In [1]: import numpy as np

In [2]: np.set_printoptions(precision=1, suppress=True, linewidth=120)

In [3]: rd = lambda a: np.round(a, 1) + 0

In [4]: M = np.load("m.npy")

In [5]: M
Out[5]: 
array([[ 2. ,  3.3,  6.4],
       [-3.2, -2.6, -3.5],
       [-0.4, -2.2, -3.7]])

In [6]: O, evecs = np.linalg.qr(M[:, :2])[0], np.linalg.qr(M[:, 2:])[0]

In [7]: s = np.linalg.svd(O.T @ evecs, compute_uv=False)

In [8]: print(rd(s))
[1.]

In [9]: print(rd(np.linalg.norm(O @ O.T - evecs @ evecs.T, 2)))
1.0

In [10]: (s > 0.9).sum()
Out[10]: np.int64(1)

In [11]: proj = np.triu(np.array([[0, -3, -1], [-1, 0, 3], [3, 0, 0]]), 1) + np.eye(3)

In [12]: out = proj @ M @ np.linalg.inv(proj)

In [13]: rd(proj @ M - M @ proj)
Out[13]: 
array([[ 10. ,  16. ,   6.3],
       [ -1.2, -16.2,  -6.5],
       [  0. ,  -1.2,   6.2]])

In [14]: rd(np.linalg.det(out))
Out[14]: np.float64(7.8)

In [15]: rd(out)
Out[15]: 
array([[  12. ,   49.3, -115.3],
       [  -4.4,  -22.4,   48.2],
       [  -0.4,   -3.4,    6.1]])

In [16]: X = np.array([[1, 1, 2], [1, 2, 1], [1, 1, 2]])

In [17]: # null space of dimension 1

In [18]: rd(X @ np.linalg.pinv(X) @ X)
Out[18]: 
array([[1., 1., 2.],
       [1., 2., 1.],
       [1., 1., 2.]])

In [19]: np.linalg.lstsq(X[:-1].T, X[-1])[2]
Out[19]: np.int32(2)

In [20]: data = np.loadtxt("mat.csv", delimiter=",")

In [21]: data
Out[21]: 
array([[-1.2, -0.5, -2.7],
       [ 2.7,  0.6, -1.1],
       [-1.3,  2.5,  1.1],
       [-1.6,  1.6, -2. ],
       [-1.5, -1.1,  2.4],
       [-0.3, -1.3,  2.7],
       [-2. , -2.2, -0.1],
       [-1.1,  1.8,  2.1],
       [ 0.8,  2.3,  1.8],
       [-1.5, -2.6,  0.2],
       [-0.6, -2.4,  1.7],
       [ 2.5,  1.4,  0.7],
       [ 0. ,  0.6,  2.9],
       [ 0. ,  1.8,  2.4],
       [ 0.1,  3. ,  0. ],
       [ 2.6,  1.1,  1.1],
       [-1.3,  2.3, -1.4],
       [ 0.1,  1.1, -2.8],
       [ 2.3, -0.3,  1.9],
       [ 1.3, -2.7,  0.4],
       [-0.2,  2.6, -1.5],
       [ 1.3, -1.6, -2.2]])

In [22]: cen = data - data.mean(axis=0)

In [23]: evecs = np.linalg.svd(cen)[2][:2]

In [24]: out = cen - cen @ evecs.T @ evecs

In [25]: rd(np.linalg.norm(out) / np.linalg.norm(cen))
Out[25]: np.float64(0.5)

In [26]: rd(np.diag(evecs.T @ evecs))
Out[26]: array([0.1, 1. , 1. ])

In [27]: rd(out.std(axis=0))
Out[27]: array([1.4, 0.3, 0.3])

In [28]: np.linalg.norm(out, axis=1).round(6).argmax()
Out[28]: np.int64(1)
